$ python3 -q
>>> import numpy as np
>>> from numpy import linalg as LA
>>> np.set_printoptions(suppress=True, linewidth=120)
>>> data = np.loadtxt("mat.csv", delimiter=",")
>>> data
array([[0., 0., 0., 0., 0., 0., 0., 1., 0., 0.],
       [0., 0., 0., 0., 0., 0., 1., 0., 0., 0.],
       [0., 0., 0., 0., 0., 1., 0., 0., 0., 0.],
       [0., 0., 0., 0., 1., 0., 1., 0., 1., 0.],
       [0., 0., 0., 1., 0., 0., 0., 1., 0., 0.],
       [0., 0., 1., 0., 0., 0., 0., 1., 0., 1.],
       [0., 1., 0., 1., 0., 0., 0., 0., 0., 0.],
       [1., 0., 0., 0., 1., 1., 0., 0., 0., 0.],
       [0., 0., 0., 1., 0., 0., 0., 0., 0., 0.],
       [0., 0., 0., 0., 0., 1., 0., 0., 0., 0.]])
>>> evals, vecs = LA.eigh(data)
>>> x0 = np.array([2, -3, -1, -1, -3, 1, -3, -3, -2, 1])
>>> (np.sign(vecs[:, -1].round(6)) == np.sign(vecs[0, -1].round(6))).astype(int)
array([1, 1, 1, 1, 1, 1, 1, 1, 1, 1])
>>> np.round(x0 @ data @ x0 / (x0 @ x0), 2), np.round(evals[0], 2), np.round(evals[-1], 2)
(np.float64(0.71), np.float64(-2.14), np.float64(2.14))
>>> np.abs(data).sum(axis=1).max(), round(float(np.abs(evals).max()), 2)
(np.float64(3.0), 2.14)
>>> np.round(LA.eigvalsh(data[1:, 1:]), 2) + 0
array([-2.04, -1.69, -0.88, -0.46,  0.  ,  0.46,  0.88,  1.69,  2.04])
>>> np.all(LA.eigvalsh(data) > 0)
np.False_
>>> np.round(LA.eigvalsh(data).min(), 2)
np.float64(-2.14)
>>> data.sum(axis=0)
array([1., 1., 1., 3., 2., 3., 2., 3., 1., 1.])
>>> np.trace(data @ data @ data) // 6
np.float64(0.0)
>>> low = np.diag(data.sum(axis=1)) - data
>>> low
array([[ 1.,  0.,  0.,  0.,  0.,  0.,  0., -1.,  0.,  0.],
       [ 0.,  1.,  0.,  0.,  0.,  0., -1.,  0.,  0.,  0.],
       [ 0.,  0.,  1.,  0.,  0., -1.,  0.,  0.,  0.,  0.],
       [ 0.,  0.,  0.,  3., -1.,  0., -1.,  0., -1.,  0.],
       [ 0.,  0.,  0., -1.,  2.,  0.,  0., -1.,  0.,  0.],
       [ 0.,  0., -1.,  0.,  0.,  3.,  0., -1.,  0., -1.],
       [ 0., -1.,  0., -1.,  0.,  0.,  2.,  0.,  0.,  0.],
       [-1.,  0.,  0.,  0., -1., -1.,  0.,  3.,  0.,  0.],
       [ 0.,  0.,  0., -1.,  0.,  0.,  0.,  0.,  1.,  0.],
       [ 0.,  0.,  0.,  0.,  0., -1.,  0.,  0.,  0.,  1.]])
>>> evals, vecs = LA.eigh(low)
>>> evals.round(2) + 0
array([0.  , 0.15, 0.52, 0.65, 1.  , 1.44, 2.31, 3.06, 4.17, 4.71])
>>> np.round(LA.eigvalsh(low @ low), 2) + 0
array([ 0.  ,  0.02,  0.27,  0.42,  1.  ,  2.07,  5.34,  9.34, 17.39, 22.14])
>>> evals.sum(), np.trace(low)
(np.float64(18.0), np.float64(18.0))
>>> np.abs(vecs[:, -1]).round(6).argmax()
np.int64(7)
>>> np.unique(evals.round(6) + 0, return_counts=True)[1]
array([1, 1, 1, 1, 1, 1, 1, 1, 1, 1])
>>> U, sv, Vh = LA.svd(data)
>>> np.argmax(sv[:-1] / (sv[1:] + 1e-6)) + 1
np.int64(8)
>>> Y = U[:, :8] @ np.diag(sv[:8]) @ Vh[:8]
>>> Y.round(2) + 0
array([[0., 0., 0., 0., 0., 0., 0., 1., 0., 0.],
       [0., 0., 0., 0., 0., 0., 1., 0., 0., 0.],
       [0., 0., 0., 0., 0., 1., 0., 0., 0., 0.],
       [0., 0., 0., 0., 1., 0., 1., 0., 1., 0.],
       [0., 0., 0., 1., 0., 0., 0., 1., 0., 0.],
       [0., 0., 1., 0., 0., 0., 0., 1., 0., 1.],
       [0., 1., 0., 1., 0., 0., 0., 0., 0., 0.],
       [1., 0., 0., 0., 1., 1., 0., 0., 0., 0.],
       [0., 0., 0., 1., 0., 0., 0., 0., 0., 0.],
       [0., 0., 0., 0., 0., 1., 0., 0., 0., 0.]])
>>> round(LA.norm(data - Y, 2), 2), round(sv[8], 2)
(np.float64(0.0), np.float64(0.0))
>>> np.round(LA.norm(data - Y) / LA.norm(data), 2)
np.float64(0.0)
>>> M = np.loadtxt("sample19.csv", delimiter=",")
>>> M
array([[ 1.,  0.,  0.,  0.,  0.,  0.,  0.,  0.,  0.,  0.,  0.,  0.,  0.,  0.],
       [-1.,  1.,  0.,  0.,  0.,  0.,  0.,  0.,  0.,  0.,  0.,  0.,  0.,  0.],
       [ 1.,  3.,  1.,  0.,  0.,  0.,  0.,  0.,  0.,  0.,  0.,  0.,  0.,  0.],
       [-3., -1.,  0.,  1.,  0.,  0.,  0.,  0.,  0.,  0.,  0.,  0.,  0.,  0.],
       [ 0., -3.,  1., -1.,  1.,  0.,  0.,  0.,  0.,  0.,  0.,  0.,  0.,  0.],
       [-1.,  1.,  2.,  3.,  0.,  1.,  0.,  0.,  0.,  0.,  0.,  0.,  0.,  0.],
       [ 2.,  1.,  1., -2., -1.,  3.,  1.,  0.,  0.,  0.,  0.,  0.,  0.,  0.],
       [-2., -2.,  3.,  2.,  1.,  2., -3.,  1.,  0.,  0.,  0.,  0.,  0.,  0.],
       [-2., -1.,  1., -1., -1.,  0., -2., -3.,  1.,  0.,  0.,  0.,  0.,  0.],
       [-2.,  3., -1., -1.,  0.,  1.,  3.,  3.,  2.,  1.,  0.,  0.,  0.,  0.],
       [ 2.,  0.,  2.,  1.,  1.,  1., -2.,  0., -1., -1.,  1.,  0.,  0.,  0.],
       [ 2., -3.,  2.,  2., -3., -2., -1.,  1., -3., -3., -2.,  1.,  0.,  0.],
       [-3.,  2.,  3., -1., -3.,  1.,  1.,  2.,  0.,  3., -3.,  2.,  1.,  0.],
       [ 1.,  0.,  3., -1.,  0.,  3.,  0.,  3., -3.,  0., -3., -2., -3.,  1.]])
>>> # triangular, det is the product of the diagonal
>>> np.count_nonzero(M)
np.int64(93)
>>> LA.matrix_rank(M)
np.int64(14)
>>> np.abs(M).max()
np.float64(3.0)
>>> np.unravel_index(np.abs(M).argmax(), M.shape)
(np.int64(2), np.int64(1))
>>> M.sum(axis=1)
array([ 1.,  0.,  5., -3., -2.,  6.,  5.,  2., -8.,  9.,  4., -9.,  5., -1.])
>>> round(LA.norm(M), 2)
np.float64(19.24)
>>> E = np.maximum(np.array([[-2, 1, 0],
...     [0, 3, -1],
...     [0, 0, -2],
...     [-2, -2, 2],
...     [0, -2, 3],
...     [1, -2, -2],
...     [-3, -3, -1],
...     [3, -2, -3],
...     [1, -3, 2],
...     [-2, 2, -3],
...     [1, 0, 0],
...     [0, 3, -3],
...     [3, -1, 3],
...     [0, 1, 2],
...     [-2, 0, -3],
...     [2, -1, 1],
...     [3, 1, -2],
...     [0, 1, -2],
...     [-3, -1, -3],
...     [-2, -2, -3],
...     [-3, -2, -1],
...     [3, 1, 0],
...     [1, 3, 1],
...     [3, 2, 2],
...     [0, -2, 3]]) @ np.array([[0, 8, 8, 7, 9], [9, 3, 7, 5, 9], [5, 8, 6, 1, 9]]) + np.array([5, 8, 9, 2, 5]), 0)
>>> E
array([[14,  0,  0,  0,  0],
       [27,  9, 24, 16, 23],
       [ 0,  0,  0,  0,  0],
       [ 0,  2,  0,  0,  0],
       [ 2, 26, 13,  0, 14],
       [ 0,  0,  0,  0,  0],
       [ 0,  0,  0,  0,  0],
       [ 0,  2,  1, 10,  0],
       [ 0, 23,  8,  0,  5],
       [ 8,  0,  0,  0,  0],
       [ 5, 16, 17,  9, 14],
       [17,  0, 12, 14,  5],
       [11, 53, 44, 21, 50],
       [24, 27, 28,  9, 32],
       [ 0,  0,  0,  0,  0],
       [ 1, 29, 24, 12, 23],
       [ 4, 19, 28, 26, 23],
       [ 4,  0,  4,  5,  0],
       [ 0,  0,  0,  0,  0],
       [ 0,  0,  0,  0,  0],
       [ 0,  0,  0,  0,  0],
       [14, 35, 40, 28, 41],
       [37, 33, 44, 25, 50],
       [33, 54, 59, 35, 68],
       [ 2, 26, 13,  0, 14]])
>>> # row 5 repeats row 2
>>> Y = E[0, 0] * E[1:] - np.outer(E[1:, 0], E[0])
>>> Y
array([[  0, 126, 336, 224, 322],
       [  0,   0,   0,   0,   0],
       [  0,  28,   0,   0,   0],
       [  0, 364, 182,   0, 196],
       [  0,   0,   0,   0,   0],
       [  0,   0,   0,   0,   0],
       [  0,  28,  14, 140,   0],
       [  0, 322, 112,   0,  70],
       [  0,   0,   0,   0,   0],
       [  0, 224, 238, 126, 196],
       [  0,   0, 168, 196,  70],
       [  0, 742, 616, 294, 700],
       [  0, 378, 392, 126, 448],
       [  0,   0,   0,   0,   0],
       [  0, 406, 336, 168, 322],
       [  0, 266, 392, 364, 322],
       [  0,   0,  56,  70,   0],
       [  0,   0,   0,   0,   0],
       [  0,   0,   0,   0,   0],
       [  0,   0,   0,   0,   0],
       [  0, 490, 560, 392, 574],
       [  0, 462, 616, 350, 700],
       [  0, 756, 826, 490, 952],
       [  0, 364, 182,   0, 196]])
>>> np.round(E[:, 0] / E[0, 0], 2)
array([1.  , 1.93, 0.  , 0.  , 0.14, 0.  , 0.  , 0.  , 0.  , 0.57, 0.36, 1.21, 0.79, 1.71, 0.  , 0.07, 0.29, 0.29,
       0.  , 0.  , 0.  , 1.  , 2.64, 2.36, 0.14])
>>> np.flatnonzero(~Y.round(6).any(axis=1))
array([ 1,  4,  5,  8, 13, 17, 18, 19])
>>> z = E[:, 2] > np.median(E[:, 2])
>>> u = E[z].mean(axis=0) - E[~z].mean(axis=0)
>>> u.round(2)
array([12.75, 25.17, 27.83, 15.1 , 29.37])
>>> np.argsort(-np.abs(u).round(6), kind="stable")
array([4, 2, 1, 3, 0])
>>> ((E - E.mean(axis=0)) @ u > 0).astype(int)
array([0, 1, 0, 0, 1, 0, 0, 0, 0, 0, 1, 0, 1, 1, 0, 1, 1, 0, 0, 0, 0, 1, 1, 1, 1])
>>> K = np.vander(np.arange(5) - 2, 4, increasing=True)
>>> K
array([[ 1, -2,  4, -8],
       [ 1, -1,  1, -1],
       [ 1,  0,  0,  0],
       [ 1,  1,  1,  1],
       [ 1,  2,  4,  8]])
>>> blk = np.stack([K, -2 * K, K[::-1]])
>>> np.round(LA.norm(blk, axis=(1, 2)), 2)
array([13.38, 26.76, 13.38])
>>> LA.matrix_rank(blk)
array([4, 4, 4])
>>> (blk @ K.T).shape
(3, 5, 5)
>>> blk.sum(axis=0)
array([[  0,   4,   0,  16],
       [  0,   2,   0,   2],
       [  0,   0,   0,   0],
       [  0,  -2,   0,  -2],
       [  0,  -4,   0, -16]])
>>> Y = np.c_[K[:, :2] @ np.array([[2, 5], [-2, -4]]), np.array([0, 0, 1, -2, 3])]
>>> Y
array([[ 6, 13,  0],
       [ 4,  9,  0],
       [ 2,  5,  1],
       [ 0,  1, -2],
       [-2, -3,  3]])
>>> np.round(LA.norm(LA.qr(K)[0].T @ Y, axis=0) ** 2 / ((Y ** 2).sum(axis=0) + 1e-12), 2)
array([1.  , 1.  , 0.71])
>>> LA.matrix_rank(np.c_[K, Y])
np.int64(5)
>>> LA.matrix_rank(Y)
np.int64(3)
>>> W0 = np.array([[35, 15, 35, 15], [5, 25, 5, 25], [21, 9, 35, 15], [3, 15, 5, 25]])
>>> np.round(LA.norm(W0[0] - W0[3]), 2)
np.float64(44.99)
>>> W0[0] @ W0[3]
np.int64(880)
>>> LA.norm(W0, axis=1).argmax()
np.int64(0)
>>> np.round(LA.norm(W0) ** 2 / LA.norm(W0, 2) ** 2, 2)
np.float64(1.23)
>>> O, Rm = LA.qr(W0)
>>> np.allclose(Rm.T @ Rm, W0.T @ W0)
True
>>> O.round(2)
array([[-0.85,  0.12,  0.51,  0.07],
       [-0.12, -0.85,  0.07, -0.51],
       [-0.51,  0.07, -0.85, -0.12],
       [-0.07, -0.51, -0.12,  0.85]])
>>> np.round(O @ Rm, 2)
array([[35., 15., 35., 15.],
       [ 5., 25.,  5., 25.],
       [21.,  9., 35., 15.],
       [ 3., 15.,  5., 25.]])
>>> np.round(np.abs(np.diag(Rm)), 2)
array([41.23, 26.39, 12.13,  7.76])
>>> Rm.round(2) + 0
array([[-41.23, -21.44, -48.51, -25.22],
       [  0.  , -26.39,   0.  , -31.04],
       [  0.  ,   0.  , -12.13,  -6.31],
       [  0.  ,   0.  ,   0.  ,   7.76]])
>>> U, sv, Vh = LA.svd(W0, full_matrices=False)
>>> np.round(np.abs(Vh[0]), 2)
array([0.51, 0.38, 0.62, 0.46])
>>> np.abs(U[:, 0]).round(6).argmax()
np.int64(0)
>>> np.round(sv / sv[0], 2)
array([1.  , 0.46, 0.12, 0.06])
>>> np.round(U.T @ U, 2) + 0
array([[1., 0., 0., 0.],
       [0., 1., 0., 0.],
       [0., 0., 1., 0.],
       [0., 0., 0., 1.]])
>>> sv.round(2)
array([75.69, 35.  ,  9.14,  4.23])
>>> rng = np.random.default_rng(6899)
>>> z = rng.permutation(4)
>>> z
array([0, 3, 1, 2])
>>> Y = W0[z][:, z]
>>> np.trace(Y)
np.int64(120)
>>> np.round(np.sort(np.abs(LA.eigvals(Y))), 2)
array([ 4.51,  9.02, 35.49, 70.98])
>>> Y
array([[35, 15, 15, 35],
       [ 3, 25, 15,  5],
       [ 5, 25, 25,  5],
       [21, 15,  9, 35]])
>>> round(LA.det(Y), 2), round(float(LA.det(W0[z])), 2)
(np.float64(102400.0), 102400.0)
